In [1]: import numpy as np

In [2]: from numpy import linalg as LA

In [3]: np.set_printoptions(precision=2, suppress=True, linewidth=120, sign=" ")

In [4]: def rnd(a):
   ...:     return np.round(a, 2) + 0
   ...: 

In [5]: M = np.loadtxt("data.csv", delimiter=",")

In [6]: print(M)
[[ 4.98  2.01  4.    2.95 -8.99 -4.01  6.97]
 [ 4.98  2.    4.02  3.   -9.   -3.96  6.99]
 [ 4.98  2.    3.96  2.97 -8.98 -3.98  6.99]
 [ 5.    2.01  4.02  2.99 -9.01 -4.02  7.02]
 [ 5.02  1.96  4.    3.02 -8.96 -3.99  7.04]
 [ 5.02  2.01  3.97  2.98 -9.   -4.    6.99]
 [ 4.98  2.02  3.98  2.97 -8.96 -4.    7.02]
 [ 4.99  1.99  4.01  3.   -9.   -4.04  7.02]
 [ 4.97  1.97  4.02  3.   -8.99 -3.98  7.04]
 [ 5.02  1.97  3.99  3.02 -9.01 -3.97  6.98]
 [ 5.    2.    3.98  2.97 -9.01 -3.99  7.04]
 [-2.03 -4.99  7.01  5.98  4.01  5.    0.04]
 [-2.01 -4.99  7.01  6.    3.96  4.99  0.  ]
 [-1.95 -5.    6.98  5.99  3.98  4.99  0.03]
 [-1.98 -5.02  7.01  5.98  4.03  5.02  0.02]
 [-1.98 -5.    7.01  6.    3.97  4.98 -0.01]
 [-1.96 -5.    7.01  5.99  4.    5.04  0.  ]
 [-1.95 -5.01  7.01  6.    3.99  5.01  0.  ]
 [-1.99 -4.99  6.99  5.99  4.03  5.   -0.02]
 [-2.03 -5.    7.01  5.98  3.96  4.98 -0.01]
 [-1.98 -4.97  6.98  5.98  4.01  5.01 -0.01]
 [-1.99 -4.99  7.    6.03  4.    5.03 -0.01]
 [-2.01 -4.02  8.99  3.96 -7.97 -1.02 -0.01]
 [-1.99 -4.01  8.98  3.99 -7.98 -0.99 -0.02]
 [-1.99 -4.05  9.    4.02 -8.03 -1.02  0.01]
 [-2.   -4.    8.98  4.02 -8.   -0.99 -0.01]
 [-1.97 -4.04  8.99  4.01 -8.01 -1.02  0.04]
 [-2.   -4.02  9.03  4.02 -8.   -0.99  0.01]
 [-2.   -3.98  9.01  4.02 -8.03 -1.04 -0.02]
 [-2.02 -4.02  9.01  4.02 -8.05 -0.98 -0.01]
 [-2.02 -3.96  9.03  3.98 -7.99 -0.98  0.  ]
 [-2.   -4.01  8.97  3.98 -8.03 -0.95  0.  ]
 [-2.07 -3.98  8.99  4.02 -8.   -0.99  0.01]]

In [7]: hat = M @ LA.solve(M.T @ M, M.T)

In [8]: print(np.allclose(hat @ hat, hat))
True
